$ python -q
>>> import numpy as np
>>> np.set_printoptions(precision=3, suppress=True, linewidth=200)
>>> def rnd(a):
...     return np.round(a, 3) + 0
... 
>>> W0 = np.loadtxt("dump.csv", delimiter=",")
>>> W0
array([[ 0.,  2.,  4.,  5.,  1.,  3.,  3.,  4.,  6.],
       [ 4.,  4.,  3.,  4.,  3.,  3.,  5.,  4.,  4.],
       [ 6.,  7.,  7.,  5.,  6.,  4.,  9.,  5., 10.],
       [ 3.,  2.,  6.,  6.,  3.,  4.,  5.,  6.,  7.],
       [ 1.,  2.,  1.,  3.,  1.,  2.,  3.,  3.,  1.],
       [ 1.,  4.,  5.,  5.,  2.,  5.,  6.,  6.,  5.],
       [ 4.,  7.,  4.,  8.,  5.,  5.,  8.,  8., 10.],
       [ 3.,  3.,  0.,  1.,  3.,  0.,  3.,  1.,  3.],
       [ 1.,  2.,  3.,  2.,  3.,  3.,  0.,  3.,  0.],
       [ 3.,  0.,  2.,  1.,  2.,  1.,  2.,  2.,  1.],
       [ 0.,  2.,  1.,  3.,  0.,  2.,  0.,  1.,  3.],
       [ 4.,  6.,  8.,  7.,  4.,  6.,  9.,  7.,  8.],
       [ 0.,  2.,  1.,  3.,  0.,  2.,  0.,  1.,  3.],
       [ 0.,  2.,  1.,  3.,  0.,  2.,  0.,  1.,  3.],
       [ 1.,  4.,  4.,  5.,  3.,  5.,  0.,  4.,  3.],
       [ 2.,  4.,  3.,  4.,  4.,  5.,  2.,  6.,  1.],
       [ 2.,  4.,  4.,  7.,  3.,  5.,  8.,  9.,  5.],
       [ 3.,  2.,  3.,  4.,  2.,  3.,  2.,  3.,  4.],
       [ 3.,  2.,  2.,  1.,  2.,  1.,  2.,  1.,  3.],
       [ 2.,  8.,  7.,  9.,  4.,  9.,  4.,  7.,  5.],
       [ 3.,  5.,  5.,  4.,  4.,  3.,  7.,  4.,  7.],
       [ 4.,  6.,  9.,  8.,  6.,  7.,  5.,  8.,  9.],
       [ 0.,  0.,  0.,  0.,  0.,  0.,  0.,  0.,  0.],
       [ 8.,  9.,  6.,  9.,  8.,  6., 13., 11., 11.],
       [ 4.,  5.,  0.,  3.,  4.,  2.,  5.,  4.,  4.],
       [ 3.,  2.,  2.,  1.,  2.,  1.,  2.,  1.,  3.],
       [ 2.,  6.,  2.,  8.,  2.,  6.,  5.,  7.,  5.],
       [ 3.,  3.,  0.,  1.,  3.,  0.,  3.,  1.,  3.],
       [ 5.,  9.,  4.,  8.,  7.,  7.,  5.,  8.,  7.],
       [ 4.,  6.,  6.,  6.,  5.,  6.,  2.,  5.,  6.],
       [ 1.,  4.,  2.,  3.,  1.,  4.,  3.,  3.,  2.],
       [ 8., 11., 10., 12., 10.,  9., 11., 12., 13.],
       [ 4.,  6.,  7.,  4.,  5.,  6.,  3.,  4.,  4.]])
>>> th = np.radians(36)
>>> Rm = np.eye(9)
>>> Rm[2, 2] = Rm[1, 1] = np.cos(th)
>>> Rm[2, 1], Rm[1, 2] = -np.sin(th), np.sin(th)
>>> rnd(Rm)
array([[ 1.   ,  0.   ,  0.   ,  0.   ,  0.   ,  0.   ,  0.   ,  0.   ,  0.   ],
       [ 0.   ,  0.809,  0.588,  0.   ,  0.   ,  0.   ,  0.   ,  0.   ,  0.   ],
       [ 0.   , -0.588,  0.809,  0.   ,  0.   ,  0.   ,  0.   ,  0.   ,  0.   ],
       [ 0.   ,  0.   ,  0.   ,  1.   ,  0.   ,  0.   ,  0.   ,  0.   ,  0.   ],
       [ 0.   ,  0.   ,  0.   ,  0.   ,  1.   ,  0.   ,  0.   ,  0.   ,  0.   ],
       [ 0.   ,  0.   ,  0.   ,  0.   ,  0.   ,  1.   ,  0.   ,  0.   ,  0.   ],
       [ 0.   ,  0.   ,  0.   ,  0.   ,  0.   ,  0.   ,  1.   ,  0.   ,  0.   ],
       [ 0.   ,  0.   ,  0.   ,  0.   ,  0.   ,  0.   ,  0.   ,  1.   ,  0.   ],
       [ 0.   ,  0.   ,  0.   ,  0.   ,  0.   ,  0.   ,  0.   ,  0.   ,  1.   ]])
>>> A2 = W0 @ Rm.T
>>> np.allclose(W0 @ W0.T, A2 @ A2.T)
True
>>> rnd(np.linalg.det(Rm)), rnd(np.trace(Rm))
(np.float64(1.0), np.float64(8.618))
>>> np.allclose(np.linalg.norm(W0, axis=1), np.linalg.norm(A2, axis=1))
True
>>> z = W0[:, 0] > np.median(W0[:, 0])
>>> u = W0[z].mean(axis=0) - W0[~z].mean(axis=0)
>>> rnd((((W0 - W0.mean(axis=0)) @ u > 0) == z).mean())
np.float64(0.758)
>>> z.astype(int)
array([0, 1, 1, 0, 0, 0, 1, 0, 0, 0, 0, 1, 0, 0, 0, 0, 0, 0, 0, 0, 0, 1, 0, 1, 1, 0, 0, 0, 1, 1, 0, 1, 1])
>>> arr = np.load("w.npy")
>>> rnd(arr)
array([[ 0.114, -0.114,  0.038, -0.038,  0.19 ,  0.19 ,  0.114],
       [-0.114,  0.114, -0.038,  0.038, -0.19 , -0.19 , -0.114],
       [ 0.038, -0.038,  0.013, -0.013,  0.063,  0.063,  0.038],
       [-0.038,  0.038, -0.013,  0.013, -0.063, -0.063, -0.038],
       [ 0.19 , -0.19 ,  0.063, -0.063,  0.316,  0.316,  0.19 ],
       [ 0.19 , -0.19 ,  0.063, -0.063,  0.316,  0.316,  0.19 ],
       [ 0.114, -0.114,  0.038, -0.038,  0.19 ,  0.19 ,  0.114]])
>>> x = np.array([0, -3, 2, -1, 1, 3, 0])
>>> np.trace(arr)
np.float64(1.0)
>>> rnd(arr @ x)
array([ 1.215, -1.215,  0.405, -0.405,  2.025,  2.025,  1.215])
>>> rnd(np.eye(7) - arr)
array([[ 0.886,  0.114, -0.038,  0.038, -0.19 , -0.19 , -0.114],
       [ 0.114,  0.886,  0.038, -0.038,  0.19 ,  0.19 ,  0.114],
       [-0.038,  0.038,  0.987,  0.013, -0.063, -0.063, -0.038],
       [ 0.038, -0.038,  0.013,  0.987,  0.063,  0.063,  0.038],
       [-0.19 ,  0.19 , -0.063,  0.063,  0.684, -0.316, -0.19 ],
       [-0.19 ,  0.19 , -0.063,  0.063, -0.316,  0.684, -0.19 ],
       [-0.114,  0.114, -0.038,  0.038, -0.19 , -0.19 ,  0.886]])
>>> rnd(arr.sum(axis=0))
array([ 0.494, -0.494,  0.165, -0.165,  0.823,  0.823,  0.494])
>>> np.unravel_index(np.abs(arr).argmax(), arr.shape)
(np.int64(4), np.int64(4))
>>> np.linalg.matrix_rank(arr)
np.int64(1)
>>> rnd(np.linalg.norm(arr))
np.float64(1.0)
>>> rnd(np.abs(arr).max())
np.float64(0.316)
>>> rnd(np.linalg.svd(arr, compute_uv=False))
array([1., 0., 0., 0., 0., 0., 0.])
>>> rnd(np.diff(arr, axis=0))
array([[-0.228,  0.228, -0.076,  0.076, -0.38 , -0.38 , -0.228],
       [ 0.152, -0.152,  0.051, -0.051,  0.253,  0.253,  0.152],
       [-0.076,  0.076, -0.025,  0.025, -0.127, -0.127, -0.076],
       [ 0.228, -0.228,  0.076, -0.076,  0.38 ,  0.38 ,  0.228],
       [ 0.   ,  0.   ,  0.   ,  0.   ,  0.   ,  0.   ,  0.   ],
       [-0.076,  0.076, -0.025,  0.025, -0.127, -0.127, -0.076]])
>>> u = np.array([4, 1, 2])
>>> np.polyval(u, W0[28])
array([107., 335.,  70., 266., 205., 205., 107., 266., 205.])
>>> np.correlate(W0[28], W0[27], "full")
array([ 15.,  32.,  36.,  55.,  56.,  84.,  64.,  93., 115.,  98.,  79.,  74.,  71.,  43.,  39.,  45.,  21.])
>>> def softmax(z):
...     e = np.exp(z - z.max(axis=-1, keepdims=True))
...     return e / e.sum(axis=-1, keepdims=True)
... 
>>> rnd(softmax(arr[1] + 5))
array([0.136, 0.171, 0.147, 0.158, 0.126, 0.126, 0.136])
>>> rnd(softmax(arr).sum(axis=1))
array([1., 1., 1., 1., 1., 1., 1.])
>>> att = arr @ arr.T / np.sqrt(7)
>>> rnd(softmax(att))
array([[0.145, 0.133, 0.141, 0.137, 0.149, 0.149, 0.145],
       [0.14 , 0.153, 0.145, 0.149, 0.136, 0.136, 0.14 ],
       [0.144, 0.14 , 0.142, 0.141, 0.145, 0.145, 0.144],
       [0.142, 0.146, 0.143, 0.145, 0.141, 0.141, 0.142],
       [0.146, 0.127, 0.14 , 0.133, 0.154, 0.154, 0.146],
       [0.146, 0.127, 0.14 , 0.133, 0.154, 0.154, 0.146],
       [0.145, 0.133, 0.141, 0.137, 0.149, 0.149, 0.145]])
>>> mat = np.load("test2.npy")
>>> mat
array([[-5,  0,  1,  2],
       [ 0,  0,  0,  0],
       [ 4,  0, -4, -2],
       [ 4,  0, -4, -2],
       [ 0,  0,  0,  0],
       [ 0,  0,  0,  0],
       [-6,  0,  4, -2],
       [ 0,  0,  0,  0],
       [ 4,  0, -4, -2],
       [-1,  0,  3, -4],
       [ 0,  0,  0,  0],
       [ 0,  0,  0,  0],
       [-4, -2,  3, -5],
       [-4, -2,  3, -5],
       [ 0,  0,  0,  0],
       [ 0, -2, -1, -7],
       [-4, -2,  3, -5],
       [-8, -2,  1,  1],
       [ 0,  0,  0,  0],
       [-1,  0, -3,  0],
       [ 4,  0, -4, -2],
       [ 0,  0,  0,  0],
       [-5,  0,  1,  2],
       [-6,  0,  4, -2],
       [-1,  0, -3,  0],
       [-3, -2,  0, -1],
       [ 0,  0,  0,  0],
       [-3, -2,  0, -1],
       [ 1, -2, -4, -3],
       [-4, -2,  3, -5],
       [ 0, -2, -1, -7],
       [-4, -2,  3, -5]])
>>> Xs = mat - mat.mean(axis=0)
>>> vecs = np.linalg.svd(Xs)[2][:3]
>>> A2 = Xs - Xs @ vecs.T @ vecs
>>> np.linalg.norm(A2, axis=1).round(6).argmax()
np.int64(6)
>>> dist = np.linalg.norm(mat[:, None] - mat[None], axis=-1)
>>> np.linalg.matrix_rank(dist ** 2)
np.int64(6)
>>> np.unravel_index(dist.round(6).argmax(), dist.shape)
(np.int64(2), np.int64(17))
>>> rnd(dist[14])
array([5.477, 0.   , 6.   , 6.   , 0.   , 0.   , 7.483, 0.   , 6.   , 5.099, 0.   , 0.   , 7.348, 7.348, 0.   , 7.348, 7.348, 8.367, 0.   , 3.162, 6.   , 0.   , 5.477, 7.483, 3.162, 3.742, 0.   ,
       3.742, 5.477, 7.348, 7.348, 7.348])
>>> dist.mean(axis=1).argmax()
np.int64(17)
>>> (dist + 1e9 * np.eye(32)).round(6).argmin(axis=1)
array([22,  4,  3,  2,  1,  1, 23,  1,  2, 12,  1,  1, 13, 12,  1, 30, 12,  0,  1, 24,  2,  1,  0,  6, 19, 27,  1, 25,  2, 12, 15, 12])
>>> rnd(np.linalg.norm(mat, axis=1))
array([5.477, 0.   , 6.   , 6.   , 0.   , 0.   , 7.483, 0.   , 6.   , 5.099, 0.   , 0.   , 7.348, 7.348, 0.   , 7.348, 7.348, 8.367, 0.   , 3.162, 6.   , 0.   , 5.477, 7.483, 3.162, 3.742, 0.   ,
       3.742, 5.477, 7.348, 7.348, 7.348])
>>> rnd(np.linalg.norm(mat - mat.mean(axis=0), axis=1))
array([5.37 , 2.269, 6.71 , 6.71 , 2.269, 2.269, 6.187, 2.269, 6.71 , 3.819, 2.269, 2.269, 5.341, 5.341, 2.269, 5.692, 5.341, 7.401, 2.269, 3.566, 6.71 , 2.269, 5.37 , 6.187, 3.566, 2.256, 2.269,
       2.256, 4.996, 5.341, 5.692, 5.341])
